>>> import numpy as np
>>> import numpy.linalg as la
>>> np.set_printoptions(suppress=True, linewidth=140)
>>> M = np.loadtxt("mat.csv", delimiter=",")
>>> M
array([[-1.38,  5.04, -8.53],
       [-4.24,  4.27, -7.99],
       [-0.73,  8.68,  4.92],
       [-1.3 ,  5.79, -8.05],
       [ 1.91,  9.34, -3.03],
       [ 4.29, -3.84, -8.17],
       [ 8.8 ,  4.69, -0.72],
       [ 3.44, -9.06, -2.45],
       [-4.53, -0.16,  8.91],
       [-2.11,  4.  , -8.92],
       [ 0.12, -2.  ,  9.8 ],
       [ 2.92,  0.85,  9.53],
       [-2.19, -4.86, -8.46],
       [-6.09,  0.48,  7.92],
       [ 8.58, -0.3 ,  5.12],
       [ 7.68, -4.46,  4.59],
       [-2.88, -6.24,  7.27],
       [-9.45, -1.04, -3.09],
       [ 3.27, -1.85, -9.27],
       [ 9.41,  1.83,  2.85],
       [ 0.93,  8.96,  4.33],
       [ 5.02,  8.56, -1.21],
       [ 6.48,  5.07, -5.69]])
>>> A2 = M / la.norm(M, axis=1, keepdims=True)
>>> cov = A2 @ A2.T
>>> np.round(la.norm(A2, axis=1), 2)
array([1., 1., 1., 1., 1., 1., 1., 1., 1., 1., 1., 1., 1., 1., 1., 1., 1., 1., 1., 1., 1., 1., 1.])
>>> round(float(np.degrees(np.arccos(np.clip(cov[21, 14], -1, 1)))), 2)
69.92
>>> Xc = M - M.mean(axis=0)
>>> Uu, s, VT = la.svd(Xc, full_matrices=False)
>>> la.matrix_rank(Xc)
np.int64(3)
>>> s.round(2)
array([32.54, 24.55, 23.45])
>>> round(float((s ** 2).sum() ** 2 / (s ** 4).sum()), 2)
2.74
>>> np.round(VT[0] * np.sign(VT[0, np.abs(VT[0]).argmax()]), 2)
array([ 0.06, -0.19,  0.98])
>>> np.abs(Uu[:, 0]).argmax()
np.int64(10)
>>> mat = np.load("test1.npy")
>>> mat
array([[0, 0, 1, 0, 0],
       [2, 0, 0, 0, 0],
       [0, 0, 0, 0, 2],
       [0, 0, 0, 2, 0],
       [0, 1, 0, 0, 0]])
>>> # splits into 2 blocks
>>> A2 = np.array([[-3, -1, 2], [-1, -2, -2]])
>>> W2 = np.kron(A2, mat)
>>> la.matrix_rank(W2)
np.int64(10)
>>> vec = np.array([1, 1, 2])
>>> rhs = M @ vec
>>> np.round(la.pinv(M) @ M, 2) + 0
array([[1., 0., 0.],
       [0., 1., 0.],
       [0., 0., 1.]])
>>> np.round(la.solve(M.T @ M, M.T @ rhs), 2)
array([1., 1., 2.])
>>> np.round(la.lstsq(M, rhs)[0], 2)
array([1., 1., 2.])
>>> rng = np.random.default_rng(57)
>>> rhs = rhs + 0.02 * rng.normal(size=23)
>>> rhs.round(2)
array([-13.39, -15.94,  17.82, -11.58,   5.19, -15.88,  12.03, -10.53,  13.14, -15.93,  17.7 ,  22.81, -23.96,  10.24,  18.5 ,  12.41,
         5.45, -16.67, -17.1 ,  16.96,  18.54,  11.15,   0.14])
>>> coef, *_ = la.lstsq(M, rhs)
>>> [round(float(la.norm(la.solve(M.T @ M + lam * np.eye(3), M.T @ rhs))), 2) for lam in (0, 1, 10, 100)]
[2.45, 2.45, 2.42, 2.19]
>>> coef.round()
array([1., 1., 2.])
>>> np.round(M.T @ (rhs - M @ coef), 2) + 0
array([0., 0., 0.])
